% python3 -q
>>> import numpy as np
>>> from numpy import linalg as LA
>>> np.set_printoptions(precision=4, suppress=True, linewidth=120)
>>> rd = lambda a: np.round(a, 4) + 0
>>> data = np.loadtxt("run5.csv", delimiter=",")
>>> print(data)
[[ 2.9613  2.9854  0.8706]
 [ 5.2046  6.4902  3.7108]
 [ 3.7886  4.7883  1.0248]
 [ 1.5961  3.6252 -5.7099]
 [ 2.2019 -3.9687 10.003 ]
 [ 2.6899  6.68   -6.6805]
 [ 2.8431  1.4634  3.0613]
 [ 2.4949  0.6378  3.1134]
 [ 2.009  -2.6166  6.8649]
 [ 1.6764 -2.1859  4.7809]
 [ 5.5807  6.7596  4.7435]
 [ 3.0195  0.1887  5.9978]
 [ 3.7617  6.6662 -2.3691]
 [ 4.2977  8.2469 -2.9914]
 [ 5.123   8.7438 -0.5595]
 [ 3.1803  1.5991  4.1729]]
>>> u, v = data[2], data[0]
>>> print(rd(u @ u))
38.3315
>>> p = (u @ v) / (u @ u) * u
>>> print(LA.matrix_rank(np.outer(u, v)))
1
>>> print(rd((v - p) @ u))
0.0
>>> print(rd(np.outer(u, v)))
[[11.2192 11.3105  3.2984]
 [14.1796 14.295   4.1687]
 [ 3.0347  3.0594  0.8922]]
>>> X = np.load("layer0.npy")
>>> print(X)
[[  1.8168 -14.3026  36.3821]
 [  7.3787 -17.8236  -8.269 ]
 [ -2.9391 -11.5144 -21.3933]
 [ -1.2883  10.3603  -1.244 ]
 [ 17.7437 -56.0771 -17.36  ]
 [ 29.8028 -20.9053  26.1007]
 [-11.6202  22.1926 -39.625 ]
 [  4.4018 -20.5566 -41.0961]
 [-16.3408  10.5774  18.1102]
 [ 12.8395  -3.2562  -4.3864]
 [ -6.9555  -5.964   -8.773 ]
 [-14.4886  12.1926  -6.9964]
 [ -3.009   -0.4429  -1.6524]
 [ -6.5003  36.1839 -30.4302]]
>>> Xc = X - X.mean(axis=0)
>>> left, s, Vt = LA.svd(Xc, full_matrices=False)
>>> print(rd((s ** 2).sum() ** 2 / (s ** 4).sum()))
2.152
>>> print(rd(np.abs(Vt[-1])))
[0.9105 0.4084 0.0647]
>>> print(np.searchsorted(np.cumsum(s ** 2) / (s ** 2).sum(), 0.9) + 1)
2
>>> print(rd(s))
[93.7988 76.4596 30.155 ]
>>> print(LA.matrix_rank(Xc))
3
>>> labels = X[:, 1] > np.median(X[:, 1])
>>> u = X[labels].mean(axis=0) - X[~labels].mean(axis=0)
>>> print(np.argsort(-np.abs(u).round(6), kind="stable"))
[1 0 2]
>>> C2 = np.cov(X, rowvar=False)
>>> print(rd(X.std(axis=0)))
[12.4171 21.7512 21.9925]
>>> print(rd(np.corrcoef(X.T)))
[[ 1.     -0.6985  0.238 ]
 [-0.6985  1.     -0.1643]
 [ 0.238  -0.1643  1.    ]]
>>> print(rd(np.median(X, axis=0)))
[-2.1137 -4.6101 -7.6327]
>>> print(rd(np.corrcoef(X[:, 0], X[:, 2])[0, 1]))
0.238
>>> cent = X[[5, 4]].astype(float)
>>> for _ in range(7):
...     labels = LA.norm(X[:, None] - cent, axis=-1).argmin(axis=1)
...     cent = np.array([X[labels == j].mean(axis=0) for j in range(2)])
... 
>>> print(labels)
[0 1 1 0 1 0 1 1 0 0 0 0 0 0]
>>> print(rd(cent))
[[ -0.4582   2.7159   3.0123]
 [  2.993  -16.7558 -25.5487]]
>>> print(np.abs(cent[1] - cent[0]).argmax())
2
>>> W0 = np.load("m.npy")
>>> print(W0)
[[-4 -2  5  0]
 [-3 -3 -2 -5]
 [-4  2  0  3]
 [-2  3  3  0]]
>>> vec = np.array([1, -2, 2, -1])
>>> rhs = W0 @ vec
>>> print(rhs)
[ 10   4 -11  -2]
>>> print(rd(LA.solve(W0, -1 * rhs)))
[-1.  2. -2.  1.]
>>> print(rd(np.sort(np.abs(LA.eigvals(W0)))))
[4.8978 4.8978 5.4288 5.4288]
>>> print(LA.matrix_power(W0, 3))
[[ -66  -33   37 -168]
 [ -66  -87  230  -52]
 [  31 -101  -32 -100]
 [ 125  -27  -85  -53]]
>>> print(np.allclose(W0, W0.T))
False
>>> print(W0 @ W0)
[[  2  24 -16  25]
 [ 39  -4 -24   9]
 [  4  11 -15 -10]
 [-13   1 -16  -6]]
>>> print(np.trace(W0))
-7
>>> M2 = LA.inv(W0)
>>> print(rd(LA.det(W0) * M2))
[[ -21.  -63. -105.   -7.]
 [ -99.    6.   10.  169.]
 [  85.  -48.  -80.   62.]
 [  38.  -88.   89. -122.]]
>>> print(rd(LA.det(W0) * LA.det(M2)))
1.0
>>> Q, r_ = LA.qr(data)
>>> print(rd(Q @ r_))
[[ 2.9613  2.9854  0.8706]
 [ 5.2046  6.4902  3.7108]
 [ 3.7886  4.7883  1.0248]
 [ 1.5961  3.6252 -5.7099]
 [ 2.2019 -3.9687 10.003 ]
 [ 2.6899  6.68   -6.6805]
 [ 2.8431  1.4634  3.0613]
 [ 2.4949  0.6378  3.1134]
 [ 2.009  -2.6166  6.8649]
 [ 1.6764 -2.1859  4.7809]
 [ 5.5807  6.7596  4.7435]
 [ 3.0195  0.1887  5.9978]
 [ 3.7617  6.6662 -2.3691]
 [ 4.2977  8.2469 -2.9914]
 [ 5.123   8.7438 -0.5595]
 [ 3.1803  1.5991  4.1729]]
>>> print(rd(Q.T @ Q))
[[1. 0. 0.]
 [0. 1. 0.]
 [0. 0. 1.]]
>>> print(np.allclose(r_.T @ r_, data.T @ data))
True
>>> print(rd(r_))
[[-13.9728 -15.8379  -6.5995]
 [  0.     -12.1655  16.8829]
 [  0.       0.      -6.6404]]
>>> print(rd(np.trace(Q @ Q.T)))
3.0
>>> print(rd(np.abs(np.diag(r_))))
[13.9728 12.1655  6.6404]
>>> print(rd(abs(r_[0, 0])), rd(LA.norm(data[:, 0])))
13.9728 13.9728
>>> W1 = np.array([[2, 2], [0, 2], [0, 2]])
>>> b = np.array([1, 2])
>>> hid = np.maximum(r_ @ W1 + b, 0)
>>> print(rd((hid > 0).mean(axis=0)))
[0.6667 0.3333]
>>> print(rd(hid))
[[ 0.      0.    ]
 [ 1.     11.4348]
 [ 1.      0.    ]]
>>> print(LA.matrix_rank(hid))
2
>>> cent = np.array([[-5, 3], [-4, 8]])
>>> print((hid @ cent).round(6).argmax(axis=1))
[0 1 1]
>>> print(W1 @ cent)
[[-18  22]
 [ -8  16]
 [ -8  16]]
>>> E = np.load("dump.npy")
>>> print(E)
[[ 5  2  1]
 [ 7  3  1]
 [ 9  8  2]
 [13  8  7]
 [15 12 12]
 [16 14 16]
 [19 19 21]
 [20 19 23]
 [23 19 28]
 [28 22 31]
 [28 24 32]
 [28 29 34]
 [32 34 36]
 [36 34 41]
 [41 36 44]
 [44 36 48]
 [45 38 50]
 [50 42 50]
 [51 45 51]
 [52 50 51]
 [54 54 56]
 [56 56 60]
 [56 56 65]
 [56 60 69]
 [58 62 69]
 [61 64 74]]
>>> vec = np.array([2, -2, 3])
>>> rhs = E @ vec
>>> b, lr = np.zeros(3), 1 / LA.norm(E, 2) ** 2
>>> for i in range(6):
...     b -= lr * E.T @ (E @ b - rhs)
...     if i % 1 == 0: print(i, round(LA.norm(E @ b - rhs), 4))
... 
0 45.8551
1 45.7969
2 45.7389
3 45.6809
4 45.623
5 45.5651
>>> print(rd(LA.cond(E)))
28.1646
>>> left, s, Vt = LA.svd(E)
>>> print(np.argmax(s[:-1] / (s[1:] + 1e-6)) + 1)
1
>>> M2 = left[:, :1] @ np.diag(s[:1]) @ Vt[:1]
>>> print(rd(LA.norm(E - M2) / LA.norm(E)))
0.0546
>>> print(rd(np.abs(E - M2).max()))
4.6461
>>> arr = np.load("arr.npy")
>>> print(arr)
[[-3.4037 -1.3044  0.5238]
 [ 0.1814  4.3803  0.1095]
 [ 1.5543  5.4615 -0.5139]
 [ 1.1836  3.3419 -0.1018]
 [ 0.8974  4.8525  1.0138]
 [ 0.6312  0.696  -3.2556]
 [-1.6186 -0.0144 -0.7971]
 [-2.1737  0.187  -1.0635]
 [ 0.7326  5.6153 -0.3503]
 [ 1.8129  2.9553  0.0794]
 [ 2.162   2.7689 -0.1179]
 [ 0.9615  6.4887 -0.7651]
 [ 0.5518  3.8764  1.5918]
 [-2.3343  0.3982 -0.4489]
 [-1.4995 -0.6153 -2.4744]
 [-1.3065 -0.0038 -1.0466]
 [ 1.5805  4.8795  0.5817]
 [-2.5276  0.4634  0.078 ]
 [-1.366  -0.4971 -0.5901]
 [ 0.6224  5.8283  0.8079]
 [-1.7948 -0.6613 -1.0799]
 [-2.7241 -1.0103 -1.7392]
 [-3.8451  0.4524 -1.2604]
 [-1.5946 -0.216  -0.9042]
 [ 2.9405  2.9983  0.3147]
 [ 2.4155  3.3106 -1.0501]
 [-0.9034 -1.6155 -1.6542]]
>>> C2 = np.cov(arr, rowvar=False)
>>> print(np.median(arr, axis=0))
[ 0.1814  0.696  -0.5139]
>>> print(rd(np.polyfit(arr[:, 0], arr[:, 1], 1)))
[1.004  2.2932]
>>> print(rd(np.corrcoef(arr[:, 0], arr[:, 1])[0, 1]))
0.7491
>>> print(rd(LA.eigvalsh(C2)[::-1]))
[9.3066 1.3335 0.6564]
>>> P = arr @ LA.solve(arr.T @ arr, arr.T)
>>> print(rd(P @ arr[:, 0]))
[-3.4037  0.1814  1.5543  1.1836  0.8974  0.6312 -1.6186 -2.1737  0.7326  1.8129  2.162   0.9615  0.5518 -2.3343
 -1.4995 -1.3065  1.5805 -2.5276 -1.366   0.6224 -1.7948 -2.7241 -3.8451 -1.5946  2.9405  2.4155 -0.9034]
>>> vec = np.array([0, 0, 4])
>>> print(arr @ np.eye(3)[2])
[ 0.5238  0.1095 -0.5139 -0.1018  1.0138 -3.2556 -0.7971 -1.0635 -0.3503  0.0794 -0.1179 -0.7651  1.5918 -0.4489
 -2.4744 -1.0466  0.5817  0.078  -0.5901  0.8079 -1.0799 -1.7392 -1.2604 -0.9042  0.3147 -1.0501 -1.6542]
>>> print((arr @ vec).argmax())
12
>>> cent = arr[[0, 19]].astype(float)
>>> for _ in range(6):
...     labels = LA.norm(arr[:, None] - cent, axis=-1).argmin(axis=1)
...     cent = np.array([arr[labels == j].mean(axis=0) for j in range(2)])
... 
>>> print(labels)
[0 1 1 1 1 0 0 0 1 1 1 1 1 0 0 0 1 0 0 1 0 0 0 0 1 1 0]
>>> print(rd(cent))
[[-1.89   -0.2672 -1.1223]
 [ 1.3536  4.366   0.1231]]
>>> feats = np.load("a.npy")
>>> print(feats)
[[ 1 -2  4 -8]
 [ 1 -1  1 -1]
 [ 1  0  0  0]
 [ 1  1  1  1]]
>>> # row 0 is much longer than the rest
>>> vec = np.array([3, 0, 4, 2])
>>> rhs = feats @ vec
>>> b, lr = np.zeros(4), 1 / LA.norm(feats, 2) ** 2
>>> for i in range(30):
...     b -= lr * feats.T @ (feats @ b - rhs)
...     if i % 5 == 0: print(i, round(LA.norm(feats @ b - rhs), 4))
... 
0 10.0894
5 7.8043
10 6.0502
15 4.7067
20 3.6814
25 2.9035
>>> print(rd(LA.cond(feats)))
17.3178
>>> print(rd(b))
[2.9081 0.7855 2.4007 0.9743]
>>> K = np.load("sample4.npy")
>>> print(K)
[[0 0 2]
 [0 2 0]
 [3 0 0]]
>>> # 2 blocks once reordered
>>> left, s, Vt = LA.svd(K, full_matrices=False)
>>> print(np.allclose(left * s @ Vt, K))
True
>>> print(np.abs(left[:, 0]).round(6).argmax())
2
>>> print(rd(np.sqrt((s ** 2).sum())), rd(LA.norm(K)))
4.1231 4.1231
>>> print(Vt @ Vt.T)
[[1. 0. 0.]
 [0. 1. 0.]
 [0. 0. 1.]]
>>> print(rd(s / s[0]))
[1.     0.6667 0.6667]
>>> M2 = arr / np.sqrt((arr ** 2).mean(axis=1, keepdims=True))
>>> print(LA.matrix_rank(M2) == LA.matrix_rank(arr))
True
>>> print(np.kron(np.eye(2, dtype=int), K))
[[0 0 2 0 0 0]
 [0 2 0 0 0 0]
 [3 0 0 0 0 0]
 [0 0 0 0 0 2]
 [0 0 0 0 2 0]
 [0 0 0 3 0 0]]
>>> print(np.einsum("ij,ji->", K, K))
16
>>> print(rd(LA.det(K.T)))
-12.0
>>> print(rd(LA.eigvals(K).sum().real))
2.0
>>> print(rd(LA.det(K[::-1])))
12.0
>>> J = np.loadtxt("block18.csv", delimiter=",")
>>> print(J)
[[ 1.  0.  0.]
 [ 3.  1.  0.]
 [ 1. -2.  1.]]
>>> # triangular
>>> t = np.radians(36)
>>> r_ = np.eye(3)
>>> r_[2, 2] = r_[0, 0] = np.cos(t)
>>> r_[2, 0], r_[0, 2] = -np.sin(t), np.sin(t)
>>> print(rd(r_))
[[ 0.809   0.      0.5878]
 [ 0.      1.      0.    ]
 [-0.5878  0.      0.809 ]]
>>> M2 = J @ r_.T
>>> print(rd(LA.det(r_)), rd(np.trace(r_)))
1.0 2.618
>>> print(rd(M2))
[[ 0.809   0.     -0.5878]
 [ 2.4271  1.     -1.7634]
 [ 1.3968 -2.      0.2212]]
>>> print(rd(LA.svd(J, compute_uv=False)), rd(LA.svd(M2, compute_uv=False)))
[3.348  2.4032 0.1243] [3.348  2.4032 0.1243]
>>> print(np.allclose(J @ J.T, M2 @ M2.T))
True
